% python3 -q
>>> import numpy as np
>>> np.set_printoptions(precision=3, suppress=True, linewidth=200)
>>> rd = lambda a: np.round(a, 3) + 0
>>> mat = np.load("block18.npy")
>>> mat
array([[0, 0, 1, 0, 0, 0],
       [0, 0, 0, 0, 0, 1],
       [0, 0, 0, 1, 0, 0],
       [0, 0, 0, 0, 1, 0],
       [1, 0, 0, 0, 0, 0],
       [0, 1, 0, 0, 0, 0]])
>>> rd(np.abs(np.linalg.eigvals(mat)).max())
np.float64(1.0)
>>> assert mat == mat.T
Traceback (most recent call last):
  File "<python-input-6>", line 1, in <module>
    assert mat == mat.T
           ^^^^^^^^^^^^
ValueError: The truth value of an array with more than one element is ambiguous. Use a.any() or a.all()
>>> W0 = np.loadtxt("out11.csv", delimiter=",")
>>> W0
array([[-0.869,  0.837, -0.938,  0.998,  0.9  , -1.   ],
       [ 0.986, -0.995,  0.896, -0.968,  0.963, -0.67 ],
       [-0.818,  0.731,  0.905,  0.867,  0.735,  0.462],
       [-0.879,  0.963, -0.762,  0.989, -0.264, -0.998],
       [ 0.478, -0.997,  0.986, -0.999,  0.954,  1.   ],
       [-0.68 , -0.97 ,  0.993, -0.912,  0.998,  0.995],
       [ 0.973, -0.977,  1.   , -0.927,  0.987,  0.999],
       [ 0.363,  0.995, -0.974,  0.84 , -1.   ,  0.789],
       [ 0.629,  0.874, -0.881,  0.943, -0.883, -0.999],
       [ 0.405,  0.598,  0.968,  0.894,  0.629, -0.565],
       [ 0.129,  0.523,  0.544,  0.178, -0.551,  0.892],
       [-0.786, -0.99 , -0.984, -0.99 ,  0.903, -0.47 ],
       [ 0.786, -0.982,  0.984, -0.974,  0.96 ,  0.992],
       [-0.782,  0.992,  0.291,  0.98 , -0.903,  0.515],
       [-0.03 , -0.991, -0.972, -0.894,  0.979, -1.   ],
       [-0.896,  0.994, -0.726,  0.977, -0.963,  0.05 ],
       [-0.129,  0.995,  0.235,  0.992, -0.967, -0.598],
       [-0.786,  0.945, -0.986,  0.827, -0.963, -0.864],
       [-0.998,  1.   , -1.   ,  1.   , -0.991, -1.   ],
       [-0.282,  1.   ,  0.99 ,  1.   , -1.   , -0.617],
       [ 0.686, -0.388, -0.959, -0.938, -0.972,  0.925],
       [ 0.859, -0.987,  0.818, -0.981,  0.909,  0.881],
       [-0.454,  0.989, -0.951,  0.999, -0.508, -1.   ]])
>>> cen = W0 - W0.mean(axis=0)
>>> Uu, s, Vt = np.linalg.svd(cen, full_matrices=False)
>>> rd((s ** 2).sum() ** 2 / (s ** 4).sum())
np.float64(2.357)
>>> np.abs(Uu[:, 0]).argmax()
np.int64(6)
>>> rd(s)
array([7.862, 4.134, 3.432, 2.692, 1.68 , 0.265])
>>> np.linalg.matrix_rank(cen)
np.int64(6)
>>> rd(Vt[0] * np.sign(Vt[0, np.abs(Vt[0]).argmax()]))
array([-0.266,  0.518, -0.336,  0.516, -0.426, -0.317])
>>> rd(np.linalg.svd(W0, compute_uv=False))
array([7.941, 4.139, 3.472, 2.697, 1.706, 0.289])
>>> W0.shape
(23, 6)
>>> np.count_nonzero(W0)
np.int64(138)
>>> rd(W0.sum(axis=0))
array([-2.095,  4.159, -0.523,  3.901, -0.048, -1.281])
>>> out = np.c_[W0[:, :3] @ np.array([[3, 0, 5], [5, 2, 1], [4, 5, 4]]), np.array([-2, 0, 1, -3, -3, -1, 3, 0, 2, -3, -3, 2, -3, -1, 3, -3, -2, 3, -1, 0, 3, -3, -3])]
>>> rd(out)
array([[ -2.174,  -3.016,  -7.26 ,  -2.   ],
       [  1.567,   2.49 ,   7.519,   0.   ],
       [  4.821,   5.987,   0.261,   1.   ],
       [ -0.87 ,  -1.884,  -6.48 ,  -3.   ],
       [  0.393,   2.936,   5.337,  -3.   ],
       [ -2.918,   3.025,  -0.398,  -1.   ],
       [  2.034,   3.046,   7.888,   3.   ],
       [  2.168,  -2.88 ,  -1.086,   0.   ],
       [  2.733,  -2.657,   0.495,   2.   ],
       [  8.077,   6.036,   6.495,  -3.   ],
       [  5.178,   3.766,   3.344,  -3.   ],
       [-11.244,  -6.9  ,  -8.856,   2.   ],
       [  1.384,   2.956,   6.884,  -3.   ],
       [  3.778,   3.439,  -1.754,  -1.   ],
       [ -8.933,  -6.842,  -5.029,   3.   ],
       [ -0.622,  -1.642,  -6.39 ,  -3.   ],
       [  5.528,   3.165,   1.29 ,  -2.   ],
       [ -1.577,  -3.04 ,  -6.929,   3.   ],
       [ -1.994,  -3.   ,  -7.99 ,  -1.   ],
       [  8.114,   6.95 ,   3.55 ,   0.   ],
       [ -3.718,  -5.571,  -0.794,   3.   ],
       [  0.914,   2.116,   6.58 ,  -3.   ],
       [ -0.221,  -2.777,  -5.085,  -3.   ]])
>>> rd(np.linalg.lstsq(W0, out[:, 0])[0])
array([3., 5., 4., 0., 0., 0.])
